$ python -q
>>> import numpy as np
>>> np.set_printoptions(precision=2, suppress=True, linewidth=120)
>>> rd = lambda a: np.round(a, 2) + 0
>>> W0 = np.load("arr.npy")
>>> W0
array([[  1,  -2],
       [  2,  -2],
       [  1,   1],
       [ 11, -12]])
>>> left, sig, Vt = np.linalg.svd(W0)
>>> rd(sig)
array([16.66,  1.54])
>>> np.argmax(sig[:-1] / (sig[1:] + 1e-6)) + 1
np.int64(1)
>>> A2 = left[:, :1] @ np.diag(sig[:1]) @ Vt[:1]
>>> rd(np.linalg.norm(W0 - A2, 2)), rd(sig[1])
(np.float64(1.54), np.float64(1.54))
>>> rd(np.linalg.norm(W0 - A2) / np.linalg.norm(W0))
np.float64(0.09)
>>> rd(np.abs(W0 - A2).max())
np.float64(1.04)
>>> f = np.array([-1, 2])
>>> np.correlate(W0[2], W0[3], "full")
array([-12,  -1,  11])
>>> np.polyval(f, W0[2])
array([1, 1])
>>> np.array([np.convolve(row, f, "same") for row in W0])
array([[ -1,   4],
       [ -2,   6],
       [ -1,   1],
       [-11,  34]])
>>> vec = np.array([-1, 0])
>>> rhs = W0 @ vec
>>> c, lr = np.zeros(2), 1 / np.linalg.norm(W0, 2) ** 2
>>> for i in range(300):
...     c -= lr * W0.T @ (W0 @ c - rhs)
...     if i % 50 == 0: print(i, round(np.linalg.norm(W0 @ c - rhs), 2))
... 
0 1.13
50 0.74
100 0.48
150 0.31
200 0.2
250 0.13
>>> rd(np.linalg.cond(W0))
np.float64(10.79)
>>> rd(c)
array([-0.96,  0.04])
>>> W0.reshape(2, -1)
array([[  1,  -2,   2,  -2],
       [  1,   1,  11, -12]])
>>> W0.reshape(4, 3)
Traceback (most recent call last):
  File "<python-input-23>", line 1, in <module>
    W0.reshape(4, 3)
    ~~~~~~~~~~^^^^^^
ValueError: cannot reshape array of size 8 into shape (4,3)
>>> t3 = W0.reshape(4, 2, -1)
>>> np.einsum("ihd,ihd->ih", t3, t3)
array([[  1,   4],
       [  4,   4],
       [  1,   1],
       [121, 144]])
>>> np.swapaxes(t3, 1, 2)[0]
array([[ 1, -2]])
>>> t3.sum(axis=1)
array([[-1],
       [ 0],
       [ 2],
       [-1]])
>>> mat = np.loadtxt("dump.csv", delimiter=",")
>>> mat
array([[ -8.78, -16.68,   4.85],
       [ -6.19, -13.82,   2.46],
       [ -6.01, -13.61,   2.29],
       [ -4.25, -11.5 ,   0.78],
       [ -4.04, -11.25,   0.61],
       [ -1.73,  -8.08,  -1.12],
       [ -1.06,  -7.01,  -1.53],
       [ -0.96,  -6.84,  -1.59],
       [  0.09,  -4.79,  -2.02],
       [  0.3 ,  -4.26,  -2.04],
       [  0.77,  -1.94,  -1.54],
       [  0.62,  -1.02,  -0.96],
       [  0.56,  -0.85,  -0.83],
       [  0.53,  -0.78,  -0.76],
       [  0.48,  -0.66,  -0.66],
       [  0.34,  -0.42,  -0.43],
       [  0.13,  -0.14,  -0.15],
       [ -0.11,   0.1 ,   0.1 ],
       [ -0.28,   0.25,   0.22],
       [ -0.68,   0.55,   0.12],
       [ -0.77,   0.69,  -0.46],
       [ -0.28,   0.93,  -3.04],
       [  1.  ,   1.23,  -6.94],
       [  4.09,   1.96, -14.67],
       [  7.41,   2.78, -22.18],
       [ 10.43,   3.57, -28.69]])
>>> rd(np.linalg.norm(mat[19], 1)), rd(np.linalg.norm(mat[19], np.inf))
(np.float64(1.35), np.float64(0.68))
>>> rd(np.linalg.norm(mat[19] - mat[25]))
np.float64(31.03)
>>> rd(np.linalg.norm(mat, "nuc"))
np.float64(82.06)
>>> rd(np.linalg.norm(mat, 2))
np.float64(46.15)
>>> proj = mat @ np.linalg.solve(mat.T @ mat, mat.T)
>>> np.allclose(proj @ proj, proj)
True
>>> rd(np.diag(proj))
array([0.36, 0.19, 0.18, 0.12, 0.11, 0.09, 0.1 , 0.1 , 0.1 , 0.1 , 0.06, 0.03, 0.02, 0.02, 0.01, 0.01, 0.  , 0.  ,
       0.  , 0.04, 0.07, 0.13, 0.15, 0.19, 0.31, 0.52])
>>> A2 = np.c_[mat[:, :2] @ np.array([[4, 1], [5, 5]]), np.array([-1, -1, -3, -3, -2, -1, 0, 2, -3, -2, 3, -2, 3, -3, -3, -2, 0, -3, -3, -3, 2, -1, 1, 2, 2, 3])]
>>> rd(A2)
array([[-118.52,  -92.18,   -1.  ],
       [ -93.86,  -75.29,   -1.  ],
       [ -92.09,  -74.06,   -3.  ],
       [ -74.5 ,  -61.75,   -3.  ],
       [ -72.41,  -60.29,   -2.  ],
       [ -47.32,  -42.13,   -1.  ],
       [ -39.29,  -36.11,    0.  ],
       [ -38.04,  -35.16,    2.  ],
       [ -23.59,  -23.86,   -3.  ],
       [ -20.1 ,  -21.  ,   -2.  ],
       [  -6.62,   -8.93,    3.  ],
       [  -2.62,   -4.48,   -2.  ],
       [  -2.01,   -3.69,    3.  ],
       [  -1.78,   -3.37,   -3.  ],
       [  -1.38,   -2.82,   -3.  ],
       [  -0.74,   -1.76,   -2.  ],
       [  -0.18,   -0.57,    0.  ],
       [   0.06,    0.39,   -3.  ],
       [   0.13,    0.97,   -3.  ],
       [   0.03,    2.07,   -3.  ],
       [   0.37,    2.68,    2.  ],
       [   3.53,    4.37,   -1.  ],
       [  10.15,    7.15,    1.  ],
       [  26.16,   13.89,    2.  ],
       [  43.54,   21.31,    2.  ],
       [  59.57,   28.28,    3.  ]])
>>> np.linalg.matrix_rank(np.c_[mat, A2])
np.int64(4)
>>> rd(np.linalg.norm(np.linalg.qr(mat)[0].T @ A2, axis=0) ** 2 / ((A2 ** 2).sum(axis=0) + 1e-12))
array([1.  , 1.  , 0.25])
>>> rd(np.linalg.norm(A2 - mat @ np.linalg.lstsq(mat, A2)[0], axis=0))
array([ 0.  ,  0.  , 10.08])
>>> rd(np.linalg.norm(A2) ** 2 / np.linalg.norm(A2, 2) ** 2)
np.float64(1.01)
>>> rd(np.linalg.norm(A2, 1)), rd(np.linalg.norm(A2, np.inf))
(np.float64(778.59), np.float64(211.7))
>>> rd(np.linalg.norm(A2, axis=0))
array([233.72, 184.63,  11.66])
>>> rd(np.linalg.norm(A2[17], 1)), rd(np.linalg.norm(A2[17], np.inf))
(np.float64(3.45), np.float64(3.0))
>>> C2 = np.cov(mat, rowvar=False)
>>> rd(np.corrcoef(mat.T))
array([[ 1.  ,  0.84, -0.87],
       [ 0.84,  1.  , -0.54],
       [-0.87, -0.54,  1.  ]])
>>> rd(np.median(mat, axis=0))
array([-0.01, -0.82, -0.8 ])
>>> C2.shape
(3, 3)
>>> rd(np.polyfit(mat[:, 2], mat[:, 1], 1))
array([-0.42, -4.78])
>>> data = np.load("sample8.npy")
>>> data
array([[1, 3, 0, 3],
       [1, 3, 2, 1],
       [3, 2, 0, 2],
       [1, 3, 0, 3]])
>>> A2 = np.array([[2, 1, 1], [2, -3, -4]])
>>> W2 = np.kron(A2, data)
>>> W2
array([[  2,   6,   0,   6,   1,   3,   0,   3,   1,   3,   0,   3],
       [  2,   6,   4,   2,   1,   3,   2,   1,   1,   3,   2,   1],
       [  6,   4,   0,   4,   3,   2,   0,   2,   3,   2,   0,   2],
       [  2,   6,   0,   6,   1,   3,   0,   3,   1,   3,   0,   3],
       [  2,   6,   0,   6,  -3,  -9,   0,  -9,  -4, -12,   0, -12],
       [  2,   6,   4,   2,  -3,  -9,  -6,  -3,  -4, -12,  -8,  -4],
       [  6,   4,   0,   4,  -9,  -6,   0,  -6, -12,  -8,   0,  -8],
       [  2,   6,   0,   6,  -3,  -9,   0,  -9,  -4, -12,   0, -12]])
>>> W2.shape
(8, 12)
>>> np.linalg.matrix_rank(W2)
np.int64(6)
>>> X = np.array([[0, 0, 3], [0, 0, 9], [-3, -9, 0]])
>>> rd(np.trace(np.linalg.pinv(X) @ X))
np.float64(2.0)
>>> np.linalg.lstsq(X[:-1].T, X[-1])[2]
np.int32(1)
>>> rd(X @ np.linalg.pinv(X) @ X)
array([[ 0.,  0.,  3.],
       [ 0.,  0.,  9.],
       [-3., -9.,  0.]])
>>> np.unique(X.round(6), axis=0).shape
(3, 3)
>>> (X + X.T) / 2
array([[0., 0., 0.],
       [0., 0., 0.],
       [0., 0., 0.]])
>>> np.linalg.matrix_power(X, 4)
array([[ 810, 2430,    0],
       [2430, 7290,    0],
       [   0,    0, 8100]])
>>> rd(np.abs(np.linalg.eigvals(X)).max())
np.float64(9.49)
>>> X.inv()
Traceback (most recent call last):
  File "<python-input-66>", line 1, in <module>
    X.inv()
    ^^^^^
AttributeError: 'numpy.ndarray' object has no attribute 'inv'
>>> np.trace(X)
np.int64(0)
>>> np.allclose(X, X.T)
False
>>> Q, R = np.linalg.qr(W0)
>>> rd(Q)
array([[-0.09,  0.4 ],
       [-0.18, -0.07],
       [-0.09, -0.91],
       [-0.98,  0.06]])
>>> np.trace(Q @ Q.T)
np.float64(2.0)
>>> rd(Q.T @ Q)
array([[1., 0.],
       [0., 1.]])
>>> f, v = X[1], X[2]
>>> f @ f
np.int64(81)
>>> f @ v
np.int64(0)
>>> pr = (f @ v) / (f @ f) * f
>>> (v - pr) @ f
np.float64(0.0)
>>> np.linalg.matrix_rank(np.outer(f, v))
np.int64(1)
>>> np.outer(f, v)
array([[  0,   0,   0],
       [  0,   0,   0],
       [-27, -81,   0]])
>>> pr
array([0., 0., 0.])
>>> f = np.array([4, 2, -4])
>>> np.convolve(X[0], f)
array([  0,   0,  12,   6, -12])
>>> np.array([np.convolve(row, f, "same") for row in X])
array([[  0,  12,   6],
       [  0,  36,  18],
       [-42,  -6,  36]])
>>> F = np.loadtxt("run15.csv", delimiter=",")
>>> F
array([[-1.  , -0.88,  0.49],
       [-1.3 , -0.5 , -1.8 ],
       [-1.  , -0.9 ,  0.5 ],
       [ 0.1 ,  0.1 , -0.9 ],
       [-1.4 ,  0.7 , -0.4 ]])
>>> left, sig, Vt = np.linalg.svd(data)
>>> np.argmax(sig[:-1] / (sig[1:] + 1e-6)) + 1
np.int64(3)
>>> rd(sig)
array([7.82, 2.26, 1.94, 0.  ])
>>> A2 = left[:, :3] @ np.diag(sig[:3]) @ Vt[:3]
>>> np.linalg.matrix_rank(data, rtol=0.05)
np.int64(3)
>>> rd(np.linalg.norm(data - A2) / np.linalg.norm(data))
np.float64(0.0)
>>> np.linalg.matrix_rank(A2)
np.int64(3)
>>> rd(np.abs(data - A2).max())
np.float64(0.0)
>>> F @ F
Traceback (most recent call last):
  File "<python-input-94>", line 1, in <module>
    F @ F
    ~~^~~
ValueError: matmul: Input operand 1 has a mismatch in its core dimension 0, with gufunc signature (n?,k),(k,m?)->(n?,m?) (size 5 is different from 3)
>>> C2 = F.T @ F
>>> rd(C2)
array([[ 5.66,  1.46,  1.82],
       [ 1.46,  2.33, -0.35],
       [ 1.82, -0.35,  4.7 ]])
>>> rd(np.diag(C2))
array([5.66, 2.33, 4.7 ])
